>>> import numpy as np
>>> import numpy.linalg as la
>>> np.set_printoptions(precision=2, suppress=True, linewidth=100)
>>> K = np.loadtxt("out6.csv", delimiter=",")
>>> K.round(2) + 0
array([[ 0.25,  0.4 , -0.61,  0.64,  0.01],
       [-0.46,  0.5 , -0.22, -0.36,  0.6 ],
       [ 0.06,  0.68,  0.14, -0.31, -0.65],
       [-0.52,  0.21,  0.56,  0.61,  0.  ],
       [-0.67, -0.29, -0.49, -0.02, -0.46]])
>>> # keeps lengths
>>> x = np.array([1, 6, 0, 5, 4])
>>> rhs = K @ x
>>> rhs
array([ 5.91,  3.15, -0.01,  3.75, -4.38])
>>> np.round(la.solve(K, rhs + K[:, 4]), 2) + 0
array([1., 6., 0., 5., 5.])
>>> np.round(la.solve(K.T, K[2]), 2) + 0
array([0., 0., 1., 0., 0.])
>>> W = np.array([[0, 1, 1, 3, 3, 0],
...     [0, 3, 0, 3, 2, 1],
...     [0, 0, 1, 1, 0, 1],
...     [2, 0, 1, 2, 0, 3],
...     [3, 1, 3, 2, 3, 0]])
>>> b = np.array([1, -1, 2, 2, 2, 1])
>>> hid = np.maximum(K @ W + b, 0)
>>> (hid > 0).astype(int)
array([[1, 1, 1, 1, 1, 1],
       [1, 1, 1, 1, 1, 1],
       [0, 1, 0, 1, 1, 1],
       [1, 0, 1, 1, 1, 1],
       [0, 0, 0, 0, 0, 1]])
>>> basis = np.array([[-9, 6], [-9, 3], [1, 6], [0, -1], [5, 1], [1, 5]])
>>> W @ basis
array([[  7,   9],
       [-16,  13],
       [  2,  10],
       [-14,  31],
       [-18,  40]])
>>> hid @ basis
array([[-2.12, 41.73],
       [-4.44, 33.05],
       [ 4.83,  4.95],
       [-9.39, 45.1 ],
       [ 0.16,  0.79]])
